$ ipython --no-banner

In [1]: import numpy as np

In [2]: import numpy.linalg as la

In [3]: np.set_printoptions(suppress=True, linewidth=120)

In [4]: rng = np.random.default_rng(8365)

In [5]: labels = rng.integers(0, 2, 4)

In [6]: E = np.array([[4, 4, 9, 1], [8, 1, 7, 7], [0, 2, 1, 7], [8, 3, 1, 8]]) * (labels[:, None] == labels)

In [7]: E
Out[7]: 
array([[4, 0, 0, 1],
       [0, 1, 7, 0],
       [0, 2, 1, 0],
       [8, 0, 0, 8]])

In [8]: np.round(np.sort(la.eigvals(E).real), 2)
Out[8]: array([-2.74,  2.54,  4.74,  9.46])

In [9]: A2 = np.array([[5, 2], [2, -2]])

In [10]: cent = np.kron(A2, E)

In [11]: cent
Out[11]: 
array([[ 20,   0,   0,   5,   8,   0,   0,   2],
       [  0,   5,  35,   0,   0,   2,  14,   0],
       [  0,  10,   5,   0,   0,   4,   2,   0],
       [ 40,   0,   0,  40,  16,   0,   0,  16],
       [  8,   0,   0,   2,  -8,   0,   0,  -2],
       [  0,   2,  14,   0,   0,  -2, -14,   0],
       [  0,   4,   2,   0,   0,  -4,  -2,   0],
       [ 16,   0,   0,  16, -16,   0,   0, -16]])

In [12]: proj = np.triu(np.array([[7, 7, 5, 0], [6, 6, 0, 8], [6, 3, 5, 2], [2, 3, 9, 4]]), 1) + np.eye(4)

In [13]: A2 = proj @ E @ la.inv(proj)

In [14]: la.matrix_rank(A2)
Out[14]: np.int64(4)

In [15]: proj @ E - E @ proj
Out[15]: 
array([[  0., -11.,  34.,   0.],
       [ 64.,   0.,   0.,  42.],
       [ 16.,   0.,   0.,  -2.],
       [  0., -56., -40.,   0.]])

In [16]: np.round(np.poly(A2), 2)
Out[16]: array([   1.,  -14.,   35.,  108., -312.])

In [17]: round(la.det(A2), 2)
Out[17]: np.float64(-312.0)

In [18]: M = np.diag(np.array([1, 1, 0]))

In [19]: print(M)
[[1 0 0]
 [0 1 0]
 [0 0 0]]

In [20]: np.round(M @ la.pinv(M) @ M, 2)
Out[20]: 
array([[1., 0., 0.],
       [0., 1., 0.],
       [0., 0., 0.]])

In [21]: labels = rng.permutation(3)

In [22]: labels
Out[22]: array([0, 2, 1])

In [23]: A2 = M[labels][:, labels]

In [24]: np.allclose(A2, M)
Out[24]: False

In [25]: ev, evecs = la.eigh(M)

In [26]: x = np.array([3, 2, 1])

In [27]: np.round(la.eigvalsh(M[1:, 1:]), 2)
Out[27]: array([0., 1.])

In [28]: evecs * np.maximum(ev, 0) @ evecs.T
Out[28]: 
array([[1., 0., 0.],
       [0., 1., 0.],
       [0., 0., 0.]])

In [29]: proj = np.triu(np.array([[-3, 2, -3], [-1, 1, 2], [2, 3, 1]]), 1) + np.eye(3)

In [30]: A2 = proj @ M @ la.inv(proj)

In [31]: round(float(la.det(A2)), 2)
Out[31]: 0.0

In [32]: proj @ M - M @ proj
Out[32]: 
array([[ 0.,  0.,  3.],
       [ 0.,  0., -2.],
       [ 0.,  0.,  0.]])

In [33]: print(np.poly(A2))
[ 1. -2.  1.  0.]

In [34]: np.trace(A2), np.trace(M)
Out[34]: (np.float64(2.0), np.int64(2))

In [35]: sigma = 5 * 0.7 ** np.arange(3)

In [36]: arr = rng.normal(size=(16, 3)) * rng.permutation(sigma)

In [37]: arr.round(2)
Out[37]: 
array([[ 1.31, -4.1 ,  2.44],
       [ 0.28, -4.9 , -0.86],
       [ 0.12, -2.13, -1.66],
       [-1.47, -1.41,  4.  ],
       [ 1.59,  1.26, -0.49],
       [ 1.7 ,  3.87, -4.31],
       [ 0.85,  4.02, -4.22],
       [ 0.53,  1.09, -2.67],
       [-1.38,  2.27,  1.3 ],
       [ 3.96,  4.59, -4.15],
       [-0.28, -0.38,  5.92],
       [-0.39, -1.77, -2.24],
       [-1.36, -6.07, -1.05],
       [ 2.69, -5.86, -0.37],
       [ 4.28,  1.71,  4.69],
       [ 1.59, -1.37,  3.78]])

In [38]: Xs = (arr - arr.mean(axis=0)) / arr.std(axis=0)

In [39]: np.round(Xs.std(axis=0), 2)
Out[39]: array([1., 1., 1.])

In [40]: np.argwhere(np.abs(Xs) > 2)
Out[40]: array([[14,  0]])

In [41]: c = la.lstsq(np.delete(Xs, 0, axis=1), Xs[:, 0])[0]

In [42]: print(round(float(1 - np.var(Xs[:, 0] - np.delete(Xs, 0, axis=1) @ c)), 2))
0.1

In [43]: print(np.abs(c).argmax())
0

In [44]: c.round(2)
Out[44]: array([ 0.32, -0.01])

In [45]: Xs = arr - arr.mean(axis=0)

In [46]: evecs = la.svd(Xs)[2][:2]

In [47]: A2 = Xs - Xs @ evecs.T @ evecs

In [48]: print(np.round(np.cov(Xs @ evecs.T, rowvar=False), 2) + 0)
[[15.11  0.  ]
 [ 0.    8.45]]

In [49]: np.round(np.diag(evecs.T @ evecs), 2)
Out[49]: array([0.04, 0.96, 1.  ])

In [50]: np.round(A2.std(axis=0), 2)
Out[50]: array([1.54, 0.32, 0.02])

In [51]: np.round((Xs @ evecs.T).std(axis=0), 2)
Out[51]: array([3.76, 2.81])

In [52]: np.round(la.norm(A2) / la.norm(Xs), 2)
Out[52]: np.float64(0.32)

In [53]: K = np.load("dump.npy")

In [54]: print(K)
[[-2 -1  0  1]
 [ 2  3  4  5]
 [ 6  7  8  9]]

In [55]: print(round(np.trace(la.pinv(K) @ K), 2))
2.0

In [56]: la.lstsq(K[:-1].T, K[-1])[2]
Out[56]: np.int32(2)

In [57]: print(np.abs(np.diag(la.qr(K)[1])) > 1e-9)
[ True  True False]

In [58]: np.round(K @ la.pinv(K) @ K, 2) + 0
Out[58]: 
array([[-2., -1.,  0.,  1.],
       [ 2.,  3.,  4.,  5.],
       [ 6.,  7.,  8.,  9.]])

In [59]: A = np.array([[8, 6, -3], [5, -4, 6], [3, 10, -9]])

In [60]: print(A)
[[ 8  6 -3]
 [ 5 -4  6]
 [ 3 10 -9]]

In [61]: round(float(np.trace(la.pinv(A) @ A)), 2)
Out[61]: 2.0

In [62]: print(np.round(A @ la.pinv(A) @ A, 2))
[[ 8.  6. -3.]
 [ 5. -4.  6.]
 [ 3. 10. -9.]]

In [63]: print(np.unique(A.round(6), axis=0).shape)
(3, 3)

In [64]: r0 = np.array([-1, -2])

In [65]: np.array([np.convolve(row, r0, "same") for row in A])
Out[65]: 
array([[ -8, -22,  -9],
       [ -5,  -6,   2],
       [ -3, -16, -11]])

In [66]: np.convolve(A[1], r0)
Out[66]: array([ -5,  -6,   2, -12])

In [67]: np.cross(A[1, :3], A[2, :3])
Out[67]: array([-24,  63,  62])

In [68]: np.kron(np.eye(2, dtype=int), A)
Out[68]: 
array([[ 8,  6, -3,  0,  0,  0],
       [ 5, -4,  6,  0,  0,  0],
       [ 3, 10, -9,  0,  0,  0],
       [ 0,  0,  0,  8,  6, -3],
       [ 0,  0,  0,  5, -4,  6],
       [ 0,  0,  0,  3, 10, -9]])

In [69]: np.round(la.eigvals(A), 2) + 0
Out[69]: array([  9.96,   0.  , -14.96])

In [70]: np.round(la.det(2 * A), 2), np.round(la.det(A), 2)
Out[70]: (np.float64(0.0), np.float64(0.0))

In [71]: np.einsum("ij,ji->", A, A)
Out[71]: np.int64(323)

In [72]: np.einsum("ii->", A)
Out[72]: np.int64(-5)

In [73]: X = np.array([[-16, 8], [8, 14]])

In [74]: ev, evecs = la.eig(X)

In [75]: np.round(np.sort(la.eigvals(X @ X)), 2)
Out[75]: array([256., 324.])

In [76]: np.prod(ev)
Out[76]: np.float64(-288.0)

In [77]: labels = rng.permutation(2)

In [78]: labels
Out[78]: array([0, 1])

In [79]: A2 = X[labels][:, labels]

In [80]: np.trace(A2)
Out[80]: np.int64(-2)

In [81]: print(np.diag(A2))
[-16  14]

In [82]: J = np.load("m.npy")

In [83]: J.round(2)
Out[83]: 
array([[1.  , 0.  , 0.  , 0.  ],
       [0.  , 1.  , 0.  , 0.  ],
       [0.  , 0.  , 0.5 , 0.5 ],
       [0.33, 0.  , 0.33, 0.33]])

In [84]: proj = np.triu(np.array([[2, -2, 3, -1], [-1, -3, 2, 2], [0, -1, -1, 3], [-1, -3, 3, -1]]), 1) + np.eye(4)

In [85]: A2 = proj @ J @ la.inv(proj)

In [86]: np.round(np.poly(A2), 2) + 0
Out[86]: array([ 1.  , -2.83,  2.67, -0.83,  0.  ])

In [87]: print(A2.round(2))
[[ 0.67 -0.67  0.5   1.67]
 [ 0.67  2.33 -5.   12.67]
 [ 1.    2.   -5.5  15.  ]
 [ 0.33  0.67 -2.    5.33]]

In [88]: la.matrix_rank(A2)
Out[88]: np.int64(3)

In [89]: round(np.trace(A2), 2), round(np.trace(J), 2)
Out[89]: (np.float64(2.83), np.float64(2.83))

In [90]: mat = np.array([[0.4, 0.3, 0.1],
    ...:     [0.9, 0.3, -0.8],
    ...:     [-1.3, 0.2, -1.0],
    ...:     [-0.1, -0.5, -0.1]])

In [91]: mat
Out[91]: 
array([[ 0.4,  0.3,  0.1],
       [ 0.9,  0.3, -0.8],
       [-1.3,  0.2, -1. ],
       [-0.1, -0.5, -0.1]])

In [92]: proj = mat @ la.solve(mat.T @ mat, mat.T)

In [93]: np.round(la.eigvalsh(proj), 2) + 0
Out[93]: array([0., 1., 1., 1.])

In [94]: np.round((np.eye(4) - proj) @ mat, 2) + 0
Out[94]: 
array([[0., 0., 0.],
       [0., 0., 0.],
       [0., 0., 0.],
       [0., 0., 0.]])

In [95]: np.round(np.trace(proj), 2)
Out[95]: np.float64(3.0)

In [96]: la.matrix_rank(np.eye(4) - proj)
Out[96]: np.int64(1)

In [97]: cov = mat.T @ mat

In [98]: (mat @ mat.T).shape
Out[98]: (4, 4)

In [99]: cov.round(2)
Out[99]: 
array([[ 2.67,  0.18,  0.63],
       [ 0.18,  0.47, -0.36],
       [ 0.63, -0.36,  1.66]])

In [100]: np.trace(cov), (mat ** 2).sum()
Out[100]: (np.float64(4.8), np.float64(4.8))

In [101]: la.matrix_rank(cov)
Out[101]: np.int64(3)

In [102]: np.diag(cov)
Out[102]: array([2.67, 0.47, 1.66])

In [103]: np.round(la.eigvalsh(cov)[::-1], 2)
Out[103]: array([2.97, 1.51, 0.31])

In [104]: print(np.allclose(cov, cov.T))
True

In [105]: x = np.array([8, 5, 7])

In [106]: y = cov @ x

In [107]: y.round(2)
Out[107]: array([26.67,  1.27, 14.86])

In [108]: print(np.round(la.solve(cov, 3 * y), 2))
[24. 15. 21.]

In [109]: np.round(la.solve(cov.T, cov[0]), 2) + 0
Out[109]: array([1., 0., 0.])

In [110]: np.round(la.solve(cov, y + cov[:, 0]), 2)
Out[110]: array([9., 5., 7.])

In [111]: A2 = np.c_[mat[:, :1] @ np.array([[-4]]), np.array([7, 0, 5, 2])]

In [112]: print(A2)
[[-1.6  7. ]
 [-3.6  0. ]
 [ 5.2  5. ]
 [ 0.4  2. ]]

In [113]: np.round(la.norm(la.qr(mat)[0].T @ A2, axis=0) ** 2 / ((A2 ** 2).sum(axis=0) + 1e-12), 2)
Out[113]: array([1.  , 0.25])

In [114]: la.matrix_rank(np.c_[mat, A2])
Out[114]: np.int64(4)

In [115]: la.matrix_rank(A2)
Out[115]: np.int64(2)

In [116]: Q, evecs = la.qr(A2[:, :1])[0], la.qr(A2[:, 1:])[0]

In [117]: sigma = la.svd(Q.T @ evecs, compute_uv=False)

In [118]: round(la.norm(Q @ Q.T - evecs @ evecs.T, 2), 2)
Out[118]: np.float64(0.96)
